% ipython --no-banner

In [1]: import numpy as np

In [2]: import numpy.linalg as la

In [3]: np.set_printoptions(suppress=True, linewidth=140)

In [4]: arr = np.loadtxt("test17.csv", delimiter=",")

In [5]: arr.round(2)
Out[5]: 
array([[ -7.45, -17.39],
       [ 16.7 ,  -9.33]])

In [6]: x0 = np.array([9, -6])

In [7]: la.norm(arr @ x0) <= la.norm(arr, 2) * la.norm(x0) + 1e-9
Out[7]: np.True_

In [8]: np.round(arr @ (2 * x0), 2)
Out[8]: array([ 74.53, 412.59])

In [9]: np.round(arr @ np.eye(2)[0], 2)
Out[9]: array([-7.45, 16.7 ])

In [10]: (arr @ x0).argmax()
Out[10]: np.int64(1)

In [11]: np.round((arr * x0).sum(axis=1), 2)
Out[11]: array([ 37.27, 206.29])

In [12]: np.round(arr * x0, 2)
Out[12]: 
array([[-67.08, 104.35],
       [150.31,  55.98]])

In [13]: A2 = la.inv(arr)

In [14]: np.round(la.inv(A2), 2)
Out[14]: 
array([[ -7.45, -17.39],
       [ 16.7 ,  -9.33]])

In [15]: np.round(arr @ A2, 2) + 0
Out[15]: 
array([[1., 0.],
       [0., 1.]])

In [16]: np.round(la.slogdet(arr)[0], 2)
Out[16]: np.float64(1.0)

In [17]: (np.abs(A2) > 1e-9).astype(int)
Out[17]: 
array([[1, 1],
       [1, 1]])

In [18]: round(float(la.cond(arr)), 2)
Out[18]: 1.11

In [19]: np.round(np.poly(arr), 2)
Out[19]: array([  1.  ,  16.78, 360.  ])

In [20]: np.round(la.eigvals(arr), 2)
Out[20]: array([-8.39+17.02j, -8.39-17.02j])

In [21]: hat = np.triu(np.array([[-8, 8], [8, 7]]), 1) + np.eye(2)

In [22]: A2 = hat @ arr @ la.inv(hat)

In [23]: la.matrix_rank(A2)
Out[23]: np.int64(2)

In [24]: np.round(np.trace(A2), 2), round(np.trace(arr), 2)
Out[24]: (np.float64(-16.78), np.float64(-16.78))

In [25]: m1 = np.loadtxt("out19.csv", delimiter=",")

In [26]: m1.round(2)
Out[26]: 
array([[-0.3 , -0.42,  0.86],
       [-0.84, -0.31, -0.45],
       [ 0.46, -0.85, -0.26]])

In [27]: A2 = la.inv(m1)

In [28]: (np.abs(A2) > 1e-9).astype(int)
Out[28]: 
array([[1, 1, 1],
       [1, 1, 1],
       [1, 1, 1]])

In [29]: np.round(la.det(m1) * A2, 2)
Out[29]: 
array([[-0.3 , -0.84,  0.46],
       [-0.42, -0.31, -0.85],
       [ 0.86, -0.45, -0.26]])

In [30]: A2.round(2)
Out[30]: 
array([[-0.3 , -0.84,  0.46],
       [-0.42, -0.31, -0.85],
       [ 0.86, -0.45, -0.26]])

In [31]: np.round(la.slogdet(m1)[0], 2)
Out[31]: np.float64(1.0)

In [32]: x0 = np.array([-1, 1, -2])

In [33]: y = m1 @ x0

In [34]: y.round(2)
Out[34]: array([-1.83,  1.42, -0.8 ])

In [35]: np.round(la.solve(m1.T, m1[1]), 2) + 0
Out[35]: array([0., 1., 0.])

In [36]: f = np.array([-1, -1, 4])

In [37]: np.round(np.convolve(m1[1], f), 2)
Out[37]: array([ 0.84,  1.15, -2.58, -0.8 , -1.8 ])

In [38]: np.round(np.correlate(m1[1], m1[0], "full"), 2) + 0
Out[38]: array([-0.72,  0.08,  0.  ,  0.28,  0.14])

In [39]: np.round(np.array([np.convolve(row, f, "same") for row in m1]), 2)
Out[39]: 
array([[ 0.72, -1.65, -2.53],
       [ 1.15, -2.58, -0.8 ],
       [ 0.4 ,  2.93, -3.15]])

In [40]: E = np.loadtxt("dump.csv", delimiter=",")

In [41]: E
Out[41]: 
array([[2., 5., 0.],
       [5., 1., 5.],
       [0., 5., 3.]])

In [42]: np.round(np.poly(E), 2)
Out[42]: array([  1.,  -6., -39., 119.])

In [43]: np.einsum("ii->", E)
Out[43]: np.float64(6.0)

In [44]: np.round(la.eigvals(E), 2)
Out[44]: array([-5.37,  2.49,  8.88])

In [45]: round(la.eigvals(E).sum().real, 2)
Out[45]: np.float64(6.0)

In [46]: np.einsum("ij,ji->", E, E)
Out[46]: np.float64(114.0)

In [47]: Q, evecs = la.qr(E[:, :2])[0], la.qr(E[:, 2:])[0]

In [48]: s = la.svd(Q.T @ evecs, compute_uv=False)

In [49]: np.round(np.degrees(np.arccos(s.clip(0, 1))), 2)
Out[49]: array([35.19])

In [50]: ev, evecs = la.eig(E)

In [51]: np.round(np.sort(la.eigvals(E.T)), 2)
Out[51]: array([-5.37,  2.49,  8.88])

In [52]: np.prod(ev)
Out[52]: np.float64(-119.0)

In [53]: np.round(E @ evecs[:, 0] - ev[0] * evecs[:, 0], 2) + 0
Out[53]: array([0., 0., 0.])

In [54]: ev, evecs = la.eigh(E)

In [55]: np.round(evecs.T @ evecs, 2) + 0
Out[55]: 
array([[1., 0., 0.],
       [0., 1., 0.],
       [0., 0., 1.]])

In [56]: np.round(la.svd(E, compute_uv=False), 2)
Out[56]: array([8.88, 5.37, 2.49])

In [57]: np.round(la.eigvalsh(E @ E), 2)
Out[57]: array([ 6.21, 28.89, 78.9 ])

In [58]: np.round(np.abs(evecs[:, -1]), 2)
Out[58]: array([0.48, 0.67, 0.57])

In [59]: np.round(la.eigvalsh(E + -2 * np.eye(3)), 2)
Out[59]: array([-7.37,  0.49,  6.88])

In [60]: f = np.array([0, -2, -2])

In [61]: A2 = E + np.outer(f, np.eye(3)[0])

In [62]: round(float(la.det(A2) / la.det(E)), 2), round(float(1 + la.solve(E, f)[0]), 2)
Out[62]: (1.17, 1.17)

In [63]: la.matrix_rank(A2 - E)
Out[63]: np.int64(1)

In [64]: A = np.loadtxt("arr.csv", delimiter=",")

In [65]: A
Out[65]: 
array([[0., 0., 0., 1.],
       [0., 0., 1., 0.],
       [1., 0., 0., 0.],
       [0., 1., 0., 0.]])

In [66]: np.round(np.sort(np.abs(la.eigvals(A))), 2)
Out[66]: array([1., 1., 1., 1.])

In [67]: np.allclose(A, A.T)
Out[67]: False

In [68]: round(np.abs(la.eigvals(A)).max(), 2)
Out[68]: np.float64(1.0)

In [69]: (A - A.T) / 2
Out[69]: 
array([[ 0. ,  0. , -0.5,  0.5],
       [ 0. ,  0. ,  0.5, -0.5],
       [ 0.5, -0.5,  0. ,  0. ],
       [-0.5,  0.5,  0. ,  0. ]])

In [70]: np.round(la.matrix_power(A, 3), 2)
Out[70]: 
array([[0., 0., 1., 0.],
       [0., 0., 0., 1.],
       [0., 1., 0., 0.],
       [1., 0., 0., 0.]])
